$ ipython --no-banner

In [1]: import numpy as np

In [2]: np.set_printoptions(precision=3, suppress=True, linewidth=200)

In [3]: X = np.array([[0, 0, 0], [3, 0, 0], [0, 2, -3], [0, 0, 0]])

In [4]: rk = np.linalg.matrix_rank(X)

In [5]: rk
Out[5]: np.int64(2)

In [6]: N = np.linalg.svd(X)[2][rk:].T

In [7]: N[:, 0] / N[np.abs(N[:, 0]).round(6).argmax(), 0]
Out[7]: array([0.   , 1.   , 0.667])

In [8]: [int(np.linalg.matrix_rank(np.delete(X, i, axis=0))) for i in range(4)]
Out[8]: [2, 1, 1, 2]

In [9]: X @ N
Out[9]: 
array([[0.],
       [0.],
       [0.],
       [0.]])

In [10]: [int(np.linalg.matrix_rank(X[:i])) for i in range(1, len(X) + 1)]
Out[10]: [0, 1, 2, 2]

In [11]: X[:, 3]
---------------------------------------------------------------------------
IndexError                                Traceback (most recent call last)
Cell In[11], line 1
----> 1 X[:, 3]

IndexError: index 3 is out of bounds for axis 1 with size 3

In [12]: np.linalg.matrix_rank(X)
Out[12]: np.int64(2)

In [13]: np.linalg.rank(X)
---------------------------------------------------------------------------
AttributeError                            Traceback (most recent call last)
Cell In[13], line 1
----> 1 np.linalg.rank(X)

AttributeError: module 'numpy.linalg' has no attribute 'rank'

In [14]: X.sum(axis=1)
Out[14]: array([ 0,  3, -1,  0])

In [15]: np.zeros(4, 3)
---------------------------------------------------------------------------
TypeError                                 Traceback (most recent call last)
Cell In[15], line 1
----> 1 np.zeros(4, 3)

TypeError: Cannot interpret '3' as a data type

In [16]: data = np.load("block0.npy")

In [17]: data
Out[17]: 
array([[ 0,  1, -1],
       [ 0,  0,  2],
       [ 0,  0,  0]])

In [18]: U, sigma, VT = np.linalg.svd(data)

In [19]: evecs = VT[:(sigma > 1e-8).sum()]

In [20]: rng = np.random.default_rng(960894)

In [21]: x = data[1] + -3 * data[0] + rng.integers(2) * np.eye(3)[2]

In [22]: x
Out[22]: array([ 0., -3.,  6.])

In [23]: round(float(np.linalg.norm(x - evecs.T @ evecs @ x)), 3)
Out[23]: 0.0

In [24]: np.round(evecs.T @ evecs, 3) + 0
Out[24]: 
array([[0., 0., 0.],
       [0., 1., 0.],
       [0., 0., 1.]])

In [25]: np.allclose(evecs.T @ evecs @ x, x)
Out[25]: True

In [26]: try:
    ...:     np.linalg.inv(data)
    ...: except np.linalg.LinAlgError as e:
    ...:     print("failed:", e)
    ...: 
failed: Singular matrix

In [27]: np.allclose(data[:-1].T @ np.linalg.lstsq(data[:-1].T, data[-1])[0], data[-1])
Out[27]: True

In [28]: np.abs(np.diag(np.linalg.qr(data)[1])) > 1e-9
Out[28]: array([False, False, False])

In [29]: round(np.trace(np.linalg.pinv(data) @ data), 3)
Out[29]: np.float64(2.0)

In [30]: U, sigma, VT = np.linalg.svd(data)

In [31]: np.argmax(sigma[:-1] / (sigma[1:] + 1e-6)) + 1
Out[31]: np.int64(2)

In [32]: A2 = U[:, :2] @ np.diag(sigma[:2]) @ VT[:2]

In [33]: A2.round(3) + 0
Out[33]: 
array([[ 0.,  1., -1.],
       [ 0.,  0.,  2.],
       [ 0.,  0.,  0.]])

In [34]: round(float(np.linalg.norm(data - A2, 2)), 3), sigma[2]
Out[34]: (0.0, np.float64(0.0))

In [35]: np.round(np.linalg.norm(data - A2) / np.linalg.norm(data), 3)
Out[35]: np.float64(0.0)

In [36]: np.linalg.matrix_rank(A2)
Out[36]: np.int64(2)

In [37]: np.round(np.abs(data - A2).max(), 3)
Out[37]: np.float64(0.0)

In [38]: A2 = np.array([[-1, 0], [-1, 2], [0, 3]])

In [39]: np.einsum("ij,ij->i", data, data)
Out[39]: array([2, 4, 0])

In [40]: np.einsum("ij->j", data)
Out[40]: array([0, 1, 1])

In [41]: np.linalg.matrix_rank(data @ A2)
Out[41]: np.int64(2)

In [42]: np.linalg.matrix_rank(data, rtol=0.1)
Out[42]: np.int64(2)

In [43]: [round(float(x), 3) for x in np.linalg.svd(data, compute_uv=False)[:3]]
Out[43]: [2.288, 0.874, 0.0]

In [44]: np.linalg.cond(data) > 100
Out[44]: np.True_

In [45]: np.argsort(-np.linalg.norm(data, axis=0).round(6), kind="stable")[:3]
Out[45]: array([2, 1, 0])

In [46]: J = np.array([[1, 4, 6], [2, 3, 3], [6, 4, 3]])

In [47]: A2 = np.array([[-2, 3, 1], [-2, 3, 2]])

In [48]: Z = np.kron(A2, data)

In [49]: Z.shape
Out[49]: (6, 9)

In [50]: Z
Out[50]: 
array([[ 0, -2,  2,  0,  3, -3,  0,  1, -1],
       [ 0,  0, -4,  0,  0,  6,  0,  0,  2],
       [ 0,  0,  0,  0,  0,  0,  0,  0,  0],
       [ 0, -2,  2,  0,  3, -3,  0,  2, -2],
       [ 0,  0, -4,  0,  0,  6,  0,  0,  4],
       [ 0,  0,  0,  0,  0,  0,  0,  0,  0]])

In [51]: np.linalg.matrix_rank(Z)
Out[51]: np.int64(4)

In [52]: K = np.loadtxt("arr.csv", delimiter=",")

In [53]: K
Out[53]: 
array([[-7.207,  5.944,  3.567],
       [-3.085, -9.499,  0.493],
       [-0.051, -2.731, -9.62 ],
       [-5.277, -7.876, -3.182],
       [-4.886,  1.836,  8.53 ],
       [ 4.565, -8.814,  1.214],
       [-3.112, -6.208,  7.196],
       [-3.216,  8.327,  4.507],
       [ 2.53 ,  5.165,  8.181],
       [-4.275,  5.921,  6.831],
       [ 3.679, -0.417,  9.289],
       [ 7.333, -1.042,  6.718],
       [-7.774,  6.05 , -1.719],
       [ 2.156, -7.896, -5.744],
       [-4.225, -1.192,  8.985],
       [-5.396,  8.226, -1.792],
       [ 9.885, -0.088, -1.509],
       [ 0.652,  9.893, -1.302],
       [ 9.311,  2.22 ,  2.894],
       [ 3.458, -0.197,  9.381]])

In [54]: A2 = np.c_[K[:, :1] @ np.array([[-3]]), np.array([3, -2, 2, -1, 2, -3, 0, 0, -1, -3, 3, 1, 1, 0, 0, 3, -2, -3, 1, -1])]

In [55]: A2
Out[55]: 
array([[ 21.621,   3.   ],
       [  9.255,  -2.   ],
       [  0.153,   2.   ],
       [ 15.831,  -1.   ],
       [ 14.658,   2.   ],
       [-13.695,  -3.   ],
       [  9.336,   0.   ],
       [  9.648,   0.   ],
       [ -7.59 ,  -1.   ],
       [ 12.825,  -3.   ],
       [-11.037,   3.   ],
       [-21.999,   1.   ],
       [ 23.322,   1.   ],
       [ -6.468,   0.   ],
       [ 12.675,   0.   ],
       [ 16.188,   3.   ],
       [-29.655,  -2.   ],
       [ -1.956,  -3.   ],
       [-27.933,   1.   ],
       [-10.374,  -1.   ]])

In [56]: np.linalg.matrix_rank(np.c_[K, A2])
Out[56]: np.int64(4)

In [57]: np.round(np.linalg.norm(A2 - K @ np.linalg.lstsq(K, A2)[0], axis=0), 3) + 0
Out[57]: array([0.   , 8.386])

In [58]: np.linalg.norm(np.linalg.qr(K)[0].T @ A2, axis=0) ** 2 / ((A2 ** 2).sum(axis=0) + 1e-12)
Out[58]: array([1.   , 0.075])

In [59]: C2 = np.cov(K, rowvar=False)

In [60]: np.argwhere(np.triu(np.abs(np.corrcoef(K.T)) > 0.8, 1))
Out[60]: array([], shape=(0, 2), dtype=int64)

In [61]: np.argsort(-K.std(axis=0).round(6), kind="stable")
Out[61]: array([1, 2, 0])

In [62]: K.std(axis=0)
Out[62]: array([5.261, 5.979, 5.418])

In [63]: C2.shape
Out[63]: (3, 3)

In [64]: cen = K - K.mean(axis=0)

In [65]: evecs = np.linalg.svd(cen)[2][:2]

In [66]: A2 = cen - cen @ evecs.T @ evecs

In [67]: round(float(np.linalg.norm(A2) / np.linalg.norm(cen)), 3)
Out[67]: 0.486

In [68]: np.round(np.cov(cen @ evecs.T, rowvar=False), 3) + 0
Out[68]: 
array([[43.363,  0.   ],
       [ 0.   , 31.238]])

In [69]: np.diag(evecs.T @ evecs)
Out[69]: array([0.547, 0.721, 0.732])

In [70]: dist = np.linalg.norm(K[:, None] - K[None], axis=-1)

In [71]: np.linalg.matrix_rank(dist ** 2)
Out[71]: np.int64(5)

In [72]: dist[:5, :5]
Out[72]: 
array([[ 0.   , 16.277, 17.331, 15.501,  6.848],
       [16.277,  0.   , 12.541,  4.577, 14.011],
       [17.331, 12.541,  0.   ,  9.759, 19.33 ],
       [15.501,  4.577,  9.759,  0.   , 15.22 ],
       [ 6.848, 14.011, 19.33 , 15.22 ,  0.   ]])

In [73]: (dist + 1e9 * np.eye(20)).round(6).argmin(axis=1)
Out[73]: array([ 9,  3, 13,  1, 14, 13, 14,  9, 19,  7, 19, 10, 15,  2,  4, 12, 18, 15, 16, 10])

In [74]: np.linalg.norm(K, axis=1)
Out[74]: array([10.   , 10.   , 10.   , 10.   , 10.   , 10.   , 10.   , 10.   , 10.   , 10.   , 10.   , 10.   , 10.   ,  9.999, 10.   , 10.   , 10.   , 10.   , 10.   , 10.   ])

In [75]: np.flatnonzero(dist[14] < dist.mean() / 2)
Out[75]: array([ 4,  6, 14])

In [76]: dist.shape
Out[76]: (20, 20)

In [77]: x = np.array([-1, 3, -2])

In [78]: y = K @ x

In [79]: np.round(np.linalg.pinv(K) @ K, 3) + 0
Out[79]: 
array([[1., 0., 0.],
       [0., 1., 0.],
       [0., 0., 1.]])

In [80]: y = y + 0.3 * rng.normal(size=20)

In [81]: y
Out[81]: array([ 17.329, -26.72 ,  11.08 , -12.484,  -6.18 , -33.071, -30.009,  19.118,  -3.213,   8.118, -23.462, -23.777,  29.702, -14.465, -17.576,  33.763,  -6.79 ,  31.687,  -8.914, -23.065])

In [82]: coef, *_ = np.linalg.lstsq(K, y)

In [83]: coef.round()
Out[83]: array([-1.,  3., -2.])

In [84]: coef
Out[84]: array([-0.987,  3.009, -2.006])

In [85]: np.round(K.T @ (y - K @ coef), 3) + 0
Out[85]: array([0., 0., 0.])

In [86]: mat = np.load("run2.npy")

In [87]: mat
Out[87]: 
array([[-0.117, -1.149, -1.994],
       [-0.156, -0.85 , -2.153],
       [ 0.105, -1.056, -1.89 ],
       [-0.052, -0.935, -2.122],
       [-0.01 , -0.99 , -1.982],
       [ 0.013, -0.929, -1.877],
       [ 0.024, -0.848, -2.08 ],
       [-1.051, -0.136, -1.056],
       [-1.005,  0.04 , -0.81 ],
       [-1.016,  0.196, -1.013],
       [-0.96 , -0.131, -0.93 ],
       [-0.867, -0.108, -0.918],
       [-0.982,  0.026, -1.015],
       [-0.882, -0.02 , -1.098],
       [ 0.99 , -2.019, -1.193],
       [ 1.182, -2.017, -1.074],
       [ 0.974, -2.023, -1.043],
       [ 0.942, -1.985, -1.058],
       [ 1.02 , -1.899, -1.126],
       [ 0.981, -1.993, -1.253],
       [ 1.02 , -2.011, -1.111]])

In [88]: x = np.array([0, -5, 3])

In [89]: y = mat @ x

In [90]: np.round(np.linalg.pinv(mat) @ mat, 3) + 0
Out[90]: 
array([[1., 0., 0.],
       [0., 1., 0.],
       [0., 0., 1.]])

In [91]: try:
    ...:     np.linalg.solve(mat, y)
    ...: except np.linalg.LinAlgError as e:
    ...:     print(e)
    ...: 
Last 2 dimensions of the array must be square

In [92]: y = y + 0.02 * rng.normal(size=21)

In [93]: y
Out[93]: array([-0.254, -2.221, -0.364, -1.679, -0.99 , -0.991, -1.994, -2.522, -2.641, -4.008, -2.153, -2.197, -3.183, -3.179,  6.504,  6.866,  6.983,  6.774,  6.105,  6.195,  6.721])

In [94]: coef, *_ = np.linalg.lstsq(mat, y)

In [95]: [round(float(np.linalg.norm(np.linalg.solve(mat.T @ mat + lam * np.eye(3), mat.T @ y))), 2) for lam in (0, 1, 10, 100)]
Out[95]: [5.82, 4.21, 2.66, 0.77]

In [96]: np.round(mat.T @ (y - mat @ coef), 3) + 0
Out[96]: array([0., 0., 0.])

In [97]: round(np.linalg.norm(y - mat @ coef), 3)
Out[97]: np.float64(0.064)

In [98]: coef.round()
Out[98]: array([ 0., -5.,  3.])

In [99]: coef
Out[99]: array([ 0.015, -4.986,  2.992])

In [100]: A2 = np.array([[1]])

In [101]: Z = np.array([[-1, 1], [2, -1]])

In [102]: m1 = np.block([[A2, np.array([[2, 1]])], [np.zeros((2, 1)), Z]])

In [103]: m1
Out[103]: 
array([[ 1.,  2.,  1.],
       [ 0., -1.,  1.],
       [ 0.,  2., -1.]])

In [104]: idx = rng.permutation(3)

In [105]: idx
Out[105]: array([0, 2, 1])

In [106]: A2 = m1[idx][:, idx]

In [107]: A2
Out[107]: 
array([[ 1.,  1.,  2.],
       [ 0., -1.,  2.],
       [ 0.,  1., -1.]])

In [108]: np.sort(np.abs(np.linalg.eigvals(A2)))
Out[108]: array([0.414, 1.   , 2.414])

In [109]: np.abs(np.linalg.svd(A2)[2][-1])
Out[109]: array([0.892, 0.382, 0.241])

In [110]: np.linalg.matrix_rank(A2, rtol=0.1)
Out[110]: np.int64(2)

In [111]: O = m1.astype(float).copy()

In [112]: for j in range(3):
     ...:     O[:, j] -= O[:, :j] @ (O[:, :j].T @ O[:, j])
     ...:     O[:, j] /= np.linalg.norm(O[:, j])
     ...: 

In [113]: O
Out[113]: 
array([[ 1.   ,  0.   ,  0.   ],
       [ 0.   , -0.447,  0.894],
       [ 0.   ,  0.894,  0.447]])

In [114]: np.poly(O)
Out[114]: array([ 1., -1., -1.,  1.])

In [115]: np.kron(np.eye(2, dtype=int), O)
Out[115]: 
array([[ 1.   ,  0.   ,  0.   ,  0.   ,  0.   ,  0.   ],
       [ 0.   , -0.447,  0.894,  0.   , -0.   ,  0.   ],
       [ 0.   ,  0.894,  0.447,  0.   ,  0.   ,  0.   ],
       [ 0.   ,  0.   ,  0.   ,  1.   ,  0.   ,  0.   ],
       [ 0.   , -0.   ,  0.   ,  0.   , -0.447,  0.894],
       [ 0.   ,  0.   ,  0.   ,  0.   ,  0.894,  0.447]])

In [116]: round(np.linalg.eigvals(O).sum().real, 3)
Out[116]: np.float64(1.0)

In [117]: np.einsum("ij,ji->", O, O)
Out[117]: np.float64(3.0)

In [118]: np.linalg.eigvals(O)
Out[118]: array([ 1., -1.,  1.])

In [119]: np.round(np.linalg.det(O[::-1]), 3)
Out[119]: np.float64(1.0)

In [120]: np.round(np.linalg.det(O.T), 3)
Out[120]: np.float64(-1.0)

In [121]: A2 = np.linalg.inv(m1)

In [122]: np.round(np.linalg.cond(m1), 3)
Out[122]: np.float64(17.653)

In [123]: round(np.linalg.slogdet(m1)[0], 3)
Out[123]: np.float64(-1.0)

In [124]: A2
Out[124]: 
array([[ 1., -4., -3.],
       [ 0.,  1.,  1.],
       [ 0.,  2.,  1.]])

In [125]: E = rng.normal(size=(21, 3))

In [126]: E = 20 * E / np.linalg.norm(E, axis=1, keepdims=True)

In [127]: E
Out[127]: 
array([[ 18.801,   1.684,  -6.61 ],
       [-19.583,  -3.795,  -1.451],
       [ -7.592,  -9.389,  15.944],
       [ -3.953,  -8.409, -17.711],
       [-13.641, -10.287,  10.397],
       [ -3.452,  -1.187, -19.664],
       [  6.696,  12.495, -14.108],
       [-12.75 ,   4.129, -14.845],
       [-12.022, -11.596,  11.   ],
       [ -5.456,   9.333,  16.826],
       [ 10.017,  15.677,   7.341],
       [  2.148, -17.622,   9.212],
       [ 12.823,  10.968,  10.737],
       [ -0.161,  11.933, -16.049],
       [ 18.922,  -6.196,   1.892],
       [ -5.873, -11.175, -15.513],
       [  7.505,   4.598,  17.959],
       [-19.908,   1.755,  -0.778],
       [-19.04 ,  -5.56 ,   2.565],
       [ 15.881,   2.548, -11.888],
       [  4.614, -19.25 ,   2.856]])

In [128]: P = E @ np.linalg.solve(E.T @ E, E.T)

In [129]: np.linalg.matrix_rank(np.eye(21) - P)
Out[129]: np.int64(18)

In [130]: np.allclose(P @ P, P)
Out[130]: True

In [131]: W0 = np.loadtxt("data.csv", delimiter=",")

In [132]: W0
Out[132]: 
array([[0.333, 0.333, 0.   , 0.333],
       [0.   , 1.   , 0.   , 0.   ],
       [0.   , 0.   , 1.   , 0.   ],
       [0.   , 0.333, 0.   , 0.667]])

In [133]: th = np.radians(72)

In [134]: Rm = np.eye(4)

In [135]: Rm[3, 3] = Rm[2, 2] = np.cos(th)

In [136]: Rm[3, 2], Rm[2, 3] = -np.sin(th), np.sin(th)

In [137]: Rm
Out[137]: 
array([[ 1.   ,  0.   ,  0.   ,  0.   ],
       [ 0.   ,  1.   ,  0.   ,  0.   ],
       [ 0.   ,  0.   ,  0.309,  0.951],
       [ 0.   ,  0.   , -0.951,  0.309]])

In [138]: A2 = W0 @ Rm.T

In [139]: np.allclose(W0 @ W0.T, A2 @ A2.T)
Out[139]: True

In [140]: A2
Out[140]: 
array([[ 0.333,  0.333,  0.317,  0.103],
       [ 0.   ,  1.   ,  0.   ,  0.   ],
       [ 0.   ,  0.   ,  0.309, -0.951],
       [ 0.   ,  0.333,  0.634,  0.206]])

In [141]: np.abs(A2 - W0).max(axis=0)
Out[141]: array([0.   , 0.   , 0.691, 0.951])

In [142]: np.linalg.svd(W0, compute_uv=False), np.linalg.svd(A2, compute_uv=False)
Out[142]: (array([1.173, 1.   , 0.654, 0.289]), array([1.173, 1.   , 0.654, 0.289]))
